% python3 -q
>>> import numpy as np
>>> np.set_printoptions(precision=2, suppress=True, linewidth=140, floatmode="fixed")
>>> tidy = lambda a: np.round(a, 2) + 0
>>> F = np.load("run4.npy")
>>> F
array([[ 0, -1,  3, -1,  3,  0,  3,  2,  3, -3,  1,  0,  0],
       [-1,  0, -1,  3, -1,  3,  0,  3,  2,  3, -3,  1,  0],
       [ 3, -1,  0, -1,  3, -1,  3,  0,  3,  2,  3, -3,  1],
       [-1,  3, -1,  0, -1,  3, -1,  3,  0,  3,  2,  3, -3],
       [ 3, -1,  3, -1,  0, -1,  3, -1,  3,  0,  3,  2,  3],
       [ 0,  3, -1,  3, -1,  0, -1,  3, -1,  3,  0,  3,  2],
       [ 3,  0,  3, -1,  3, -1,  0, -1,  3, -1,  3,  0,  3],
       [ 2,  3,  0,  3, -1,  3, -1,  0, -1,  3, -1,  3,  0],
       [ 3,  2,  3,  0,  3, -1,  3, -1,  0, -1,  3, -1,  3],
       [-3,  3,  2,  3,  0,  3, -1,  3, -1,  0, -1,  3, -1],
       [ 1, -3,  3,  2,  3,  0,  3, -1,  3, -1,  0, -1,  3],
       [ 0,  1, -3,  3,  2,  3,  0,  3, -1,  3, -1,  0, -1],
       [ 0,  0,  1, -3,  3,  2,  3,  0,  3, -1,  3, -1,  0]])
>>> rng = np.random.default_rng(20)
>>> M2 = F + rng.integers(-2, 3, (13, 12)) @ rng.integers(-2, 3, (12, 13))
>>> M2
array([[  7,   4,   1,   6,   8, -10,  14,   2,   6,  -8,  -2,  -3,   9],
       [ -3,  12,   1,   2,   3,   1,  -1,  -6,  11, -13,   3,  -1,   7],
       [ -1,  11, -13,  -6,   3,   4,   8,  13,   8,  10,   7,  -6,   6],
       [-10,   7, -11,  -6,   2,   9,  -1,  18,   9,  15,  -1,   6,  -5],
       [  7,  -6,  11,   4,  -4, -17,  10,  -5,   2,  -6,   7,   7,   7],
       [  1,  -8, -12,   4,  -6,   5,  -1,   3, -13,  -1,  -8,  -1,  10],
       [ -4, -11,   7,   1,  -1,  -1,   1,   5,   3,  10,   5,   5,  -3],
       [  0,   4,  -5,  -4,   4,   4,  -2,   6,  -3,   3,  20,   0,   7],
       [ -3,   1,  16,  16,   6,  -6,   6,   4,  -3,   0,   4,  -2,   3],
       [ -2,  18,   3,  11,   3,  10,   7,  14,   0,   3, -16,  -1,  -1],
       [ -1,  -5,   4,  -6,  -6,   9,  10,  -3,   2,  -9,   6,  -5,  11],
       [ -2,   6,   1,  17,  14,   5,   7,   5,   3,  -1,  -7,   2,   5],
       [-15,  -1,   2,  -8,   4,   8,  -5,   3,  14,   8,  10,   6,  -7]])
>>> np.linalg.matrix_rank(M2 - F, tol=1e-8)
np.int64(12)
>>> C2 = F.T @ F
>>> (F @ F.T).shape
(13, 13)
>>> np.linalg.matrix_rank(C2)
np.int64(13)
>>> np.trace(C2), (F ** 2).sum()
(np.int64(746), np.int64(746))
>>> tidy(np.linalg.eigvalsh(F).min())
np.float64(-8.33)
>>> X = np.load("data.npy")
>>> X
array([[ 1, -1,  1, -1,  1, -1,  1, -1],
       [ 1,  1, -1, -1,  1,  1, -1, -1],
       [ 1, -1, -1,  1, -1,  1,  1, -1],
       [ 1, -1,  1, -1, -1,  1, -1,  1],
       [ 1, -1, -1,  1,  1, -1, -1,  1],
       [ 1,  1,  1,  1,  1,  1,  1,  1],
       [ 1,  1, -1, -1, -1, -1,  1,  1],
       [ 1,  1,  1,  1, -1, -1, -1, -1]])
>>> vec = np.array([-2, 1, -2, -2, -1, -1, 1, -1])
>>> target = X @ vec
>>> target
array([-1,  1, -1, -5, -5, -7,  5, -3])
>>> tidy(np.linalg.solve(X, X[:, 0]))
array([1.00, 0.00, 0.00, 0.00, 0.00, 0.00, 0.00, 0.00])
>>> tidy(np.linalg.solve(X, 3 * target))
array([-6.00,  3.00, -6.00, -6.00, -3.00, -3.00,  3.00, -3.00])
>>> tidy(np.linalg.solve(X, target))
array([-2.00,  1.00, -2.00, -2.00, -1.00, -1.00,  1.00, -1.00])
>>> q, vecs = np.linalg.qr(X[:, :2])[0], np.linalg.qr(X[:, 2:])[0]
>>> sig = np.linalg.svd(q.T @ vecs, compute_uv=False)
>>> tidy(np.degrees(np.arccos(sig.clip(0, 1))))
array([90.00, 90.00])
